% ipython --no-banner

In [1]: import numpy as np

In [2]: from numpy import linalg as LA

In [3]: np.set_printoptions(precision=2, suppress=True, linewidth=200)

In [4]: u = np.array([2, -1, 2, 0, 1]) + 0.5

In [5]: A = np.outer(u, u) / (u @ u)

In [6]: print(A)
[[ 0.41 -0.08  0.41  0.08  0.25]
 [-0.08  0.02 -0.08 -0.02 -0.05]
 [ 0.41 -0.08  0.41  0.08  0.25]
 [ 0.08 -0.02  0.08  0.02  0.05]
 [ 0.25 -0.05  0.25  0.05  0.15]]

In [7]: print(np.einsum("ii->", A))
1.0

In [8]: w, vecs = LA.eigh(A)

In [9]: print(np.round(LA.eigvalsh(A @ A), 2) + 0)
[0. 0. 0. 0. 1.]

In [10]: print(np.unique(w.round(6) + 0, return_counts=True)[1])
[4 1]

In [11]: print(np.abs(vecs[:, -1]).round(6).argmax())
0

In [12]: print((w > 1e-8).sum(), (w < -1e-8).sum())
1 0

In [13]: print(np.round(vecs.T @ vecs, 2) + 0)
[[1. 0. 0. 0. 0.]
 [0. 1. 0. 0. 0.]
 [0. 0. 1. 0. 0.]
 [0. 0. 0. 1. 0.]
 [0. 0. 0. 0. 1.]]

In [14]: print(np.round(vecs.T @ A @ vecs, 2) + 0)
[[0. 0. 0. 0. 0.]
 [0. 0. 0. 0. 0.]
 [0. 0. 0. 0. 0.]
 [0. 0. 0. 0. 0.]
 [0. 0. 0. 0. 1.]]

In [15]: print(w.sum(), np.trace(A))
1.0 1.0

In [16]: print(np.abs(vecs[:, -1]))
[0.64 0.13 0.64 0.13 0.38]

In [17]: P = np.triu(np.array([[-2, 0, 2, 1, -2],
    ...:     [1, 1, -2, 2, -1],
    ...:     [2, 1, 2, 1, -2],
    ...:     [-1, 2, -2, 0, 2],
    ...:     [0, -2, -1, 2, 2]]), 1) + np.eye(5)

In [18]: A2 = P @ A @ LA.inv(P)

In [19]: print(round(float(LA.det(A2)), 2))
0.0

In [20]: print(round(float(np.trace(A2)), 2), np.trace(A))
1.0 1.0

In [21]: print(np.round(np.poly(A2), 2) + 0)
[ 1. -1.  0.  0.  0.  0.]

In [22]: data = np.loadtxt("run9.csv", delimiter=",")

In [23]: print(data)
[[ 0.96  0.13 -0.16]
 [ 0.13  0.64  0.46]
 [-0.16  0.46  0.4 ]]

In [24]: # equal to its transpose

In [25]: x0 = np.array([0, 1, 2])

In [26]: print(data @ x0)
[-0.2   1.57  1.27]

In [27]: A2 = np.array([[1, 2], [-5, 1], [0, 1], [5, -2], [0, 1]])

In [28]: print(np.einsum("ij->j", A))
[ 1.07 -0.21  1.07  0.21  0.64]

In [29]: print(LA.matrix_rank(np.vstack([A, A2.T])))
3

In [30]: print(A2.T @ A.T)
[[ 1.23 -0.25  1.23  0.25  0.74]
 [ 1.23 -0.25  1.23  0.25  0.74]]

In [31]: print(np.allclose(A[:-1].T @ LA.lstsq(A[:-1].T, A[-1])[0], A[-1]))
True

In [32]: left, sig, Vh = LA.svd(data)

In [33]: print(np.argmax(sig[:-1] / (sig[1:] + 1e-6)) + 1)
2

In [34]: print(sig.round(2) + 0)
[1. 1. 0.]

In [35]: A2 = left[:, :2] @ np.diag(sig[:2]) @ Vh[:2]

In [36]: print(round(LA.norm(data - A2) / LA.norm(data), 2))
0.0

In [37]: print(A2)
[[ 0.96  0.13 -0.16]
 [ 0.13  0.64  0.46]
 [-0.16  0.46  0.4 ]]

In [38]: print(round(LA.norm(data - A2, 2), 2), round(float(sig[2]), 2))
0.0 0.0
